In [1]: import numpy as np

In [2]: np.set_printoptions(suppress=True, linewidth=160)

In [3]: A = np.loadtxt("w.csv", delimiter=",")

In [4]: print(A.round(1) + 0)
[[-0.1 -0.4  0.3 -0.5  0.2  0.4  0.1 -0.1 -0.1 -0.4  0.1  0. ]
 [-0.3 -0.2  0.1  0.3  0.5 -0.3 -0.2  0.  -0.3  0.   0.5  0.2]
 [-0.5  0.1 -0.3  0.  -0.1  0.  -0.1  0.2  0.5 -0.3  0.3 -0.3]
 [ 0.1 -0.4  0.3  0.  -0.3 -0.1 -0.5  0.   0.5  0.  -0.1  0.4]
 [-0.1  0.  -0.4 -0.2 -0.2  0.4  0.1  0.  -0.2  0.5  0.3  0.4]
 [-0.6  0.1 -0.2  0.   0.1  0.  -0.2 -0.4 -0.2  0.  -0.6  0.2]
 [-0.2  0.2  0.2 -0.3 -0.1  0.  -0.4  0.6 -0.3  0.2 -0.1 -0.2]
 [ 0.2  0.2 -0.2 -0.2 -0.3 -0.1 -0.4 -0.4 -0.4 -0.3  0.3 -0.2]
 [ 0.2 -0.4 -0.6 -0.3  0.2 -0.4  0.   0.3 -0.1 -0.2 -0.2  0.1]
 [-0.3 -0.4  0.2  0.2 -0.6 -0.2  0.4  0.1 -0.3 -0.1  0.  -0.1]
 [ 0.  -0.5 -0.1  0.1  0.1  0.2 -0.2 -0.2  0.   0.4  0.  -0.6]
 [ 0.1 -0.1 -0.2  0.5  0.   0.5 -0.3  0.3 -0.2 -0.4 -0.1  0.1]]

In [5]: vec = np.array([-2, 2, -1, -1, 2, -2, -3, -3, -3, -2, -2, 2])

In [6]: print(round(float(np.linalg.det(A)), 1))
-1.0

In [7]: print(12 - np.linalg.matrix_rank(A - np.eye(12), tol=1e-8))
1

In [8]: print(np.round(A.T @ (A @ vec), 1))
[-2.  2. -1. -1.  2. -2. -3. -3. -3. -2. -2.  2.]

In [9]: print(round(float(np.linalg.norm(vec)), 1), np.round(np.linalg.norm(A @ vec), 1))
7.5 7.5

In [10]: Q, r_ = np.linalg.qr(A)

In [11]: print(r_.round(1) + 0)
[[1. 0. 0. 0. 0. 0. 0. 0. 0. 0. 0. 0.]
 [0. 1. 0. 0. 0. 0. 0. 0. 0. 0. 0. 0.]
 [0. 0. 1. 0. 0. 0. 0. 0. 0. 0. 0. 0.]
 [0. 0. 0. 1. 0. 0. 0. 0. 0. 0. 0. 0.]
 [0. 0. 0. 0. 1. 0. 0. 0. 0. 0. 0. 0.]
 [0. 0. 0. 0. 0. 1. 0. 0. 0. 0. 0. 0.]
 [0. 0. 0. 0. 0. 0. 1. 0. 0. 0. 0. 0.]
 [0. 0. 0. 0. 0. 0. 0. 1. 0. 0. 0. 0.]
 [0. 0. 0. 0. 0. 0. 0. 0. 1. 0. 0. 0.]
 [0. 0. 0. 0. 0. 0. 0. 0. 0. 1. 0. 0.]
 [0. 0. 0. 0. 0. 0. 0. 0. 0. 0. 1. 0.]
 [0. 0. 0. 0. 0. 0. 0. 0. 0. 0. 0. 1.]]

In [12]: print(Q.shape, r_.shape)
(12, 12) (12, 12)

In [13]: print(np.allclose(r_.T @ r_, A.T @ A))
True

In [14]: vec = np.array([1, -3, -2, -1, -1, -2, 3, 1, -3, -2, -2, 3])

In [15]: h = np.maximum(A @ vec, 0)

In [16]: print(np.round(np.maximum(A @ vec, 0) - np.maximum(-A @ vec, 0), 1))
[ 0.9 -0.6 -2.5 -0.4  0.7  0.6 -1.4 -0.3  5.2  3.6 -2.2  0.6]

In [17]: print(np.flatnonzero(h > 1e-9))
[ 0  4  5  8  9 11]

In [18]: W0 = np.load("layer10.npy")

In [19]: print(W0)
[[ 0 -3  0  2 -1]
 [ 2  1  1 -2  3]
 [ 2  1  1  1  2]
 [-6  0 -3 -1  1]
 [ 2 -3  1  2  0]
 [-2  0 -1 -1 -1]
 [ 4  2  2  0  1]
 [-6 -3 -3 -3  0]]

In [20]: def softmax(z):
    ...:     e = np.exp(z - z.max(axis=-1, keepdims=True))
    ...:     return e / e.sum(axis=-1, keepdims=True)
    ...: 

In [21]: print(np.round(softmax(W0).sum(axis=1), 1))
[1. 1. 1. 1. 1. 1. 1. 1.]

In [22]: print(np.round(softmax(W0[2] + 2), 1))
[0.3 0.1 0.1 0.1 0.3]

In [23]: print(np.round(softmax(10 * W0[2]), 1) + 0)
[0.5 0.  0.  0.  0.5]

In [24]: print(np.round(softmax(W0[2]), 1))
[0.3 0.1 0.1 0.1 0.3]

In [25]: scores = W0 @ W0.T / np.sqrt(5)

In [26]: print(softmax(scores).round(6).argmax(axis=1))
[0 1 6 7 4 7 6 7]

In [27]: print(np.round(softmax(scores), 1) + 0)
[[0.6 0.  0.  0.  0.4 0.  0.  0. ]
 [0.  0.8 0.  0.  0.  0.  0.1 0. ]
 [0.  0.1 0.2 0.  0.  0.  0.7 0. ]
 [0.  0.  0.  0.4 0.  0.  0.  0.6]
 [0.1 0.  0.  0.  0.9 0.  0.  0. ]
 [0.  0.  0.  0.2 0.  0.  0.  0.8]
 [0.  0.  0.  0.  0.  0.  1.  0. ]
 [0.  0.  0.  0.  0.  0.  0.  1. ]]

In [28]: print(np.linalg.matrix_rank(W0, rtol=0.1))
4

In [29]: print(np.argsort(-np.linalg.norm(W0, axis=0).round(6), kind="stable")[:3])
[0 1 2]
